In [1]: import numpy as np

In [2]: np.set_printoptions(precision=2, suppress=True, linewidth=200, floatmode="fixed")

In [3]: arr = np.arange(16).reshape(4, 4) + -2

In [4]: print(arr)
[[-2 -1  0  1]
 [ 2  3  4  5]
 [ 6  7  8  9]
 [10 11 12 13]]

In [5]: U, sv, VT = np.linalg.svd(arr, full_matrices=False)

In [6]: print(np.round(U.T @ U, 2) + 0)
[[1.00 0.00 0.00 0.00]
 [0.00 1.00 0.00 0.00]
 [0.00 0.00 1.00 0.00]
 [0.00 0.00 0.00 1.00]]

In [7]: print(round(float(np.sqrt((sv ** 2).sum())), 2), np.round(np.linalg.norm(arr), 2))
28.71 28.71

In [8]: print(np.cumsum(sv ** 2) / np.sum(sv ** 2))
[0.99 1.00 1.00 1.00]

In [9]: print(np.abs(U[:, 0]).round(6).argmax())
3

In [10]: Y = np.array([[2, 0, 0, 1], [2, 1, 0, 2], [2, 0, 1, 2], [1, 0, 1, 2]])

In [11]: feats = Y + Y.T

In [12]: print(feats)
[[4 2 2 2]
 [2 2 0 2]
 [2 0 2 3]
 [2 2 3 4]]

In [13]: print(np.poly(feats))
[  1.00 -12.00  27.00   6.00 -36.00]

In [14]: print(round(float(np.linalg.det(feats.T)), 2))
-36.0

In [15]: print(np.einsum("ii->", feats))
12

In [16]: x0 = np.array([3, 0, 1, 1])

In [17]: h1 = np.maximum(arr @ x0, 0)

In [18]: print(h1)
[ 0 15 35 55]

In [19]: print(np.flatnonzero(h1 > 1e-9))
[1 2 3]

In [20]: print(np.maximum(arr @ (3 * x0), 0))
[  0  45 105 165]

In [21]: print(np.maximum(arr @ x0, 0) - np.maximum(-arr @ x0, 0))
[-5 15 35 55]

In [22]: vals, evecs = np.linalg.eig(feats)

In [23]: print(vals)
[ 8.96 -1.02  1.59  2.47]

In [24]: print(np.round(feats @ evecs[:, 0] - vals[0] * evecs[:, 0], 2) + 0)
[0.00 0.00 0.00 0.00]

In [25]: print(np.sort(np.linalg.eigvals(feats.T)))
[-1.02  1.59  2.47  8.96]

In [26]: print(np.sort(np.linalg.eigvals(feats @ feats)))
[ 1.05  2.54  6.08 80.33]
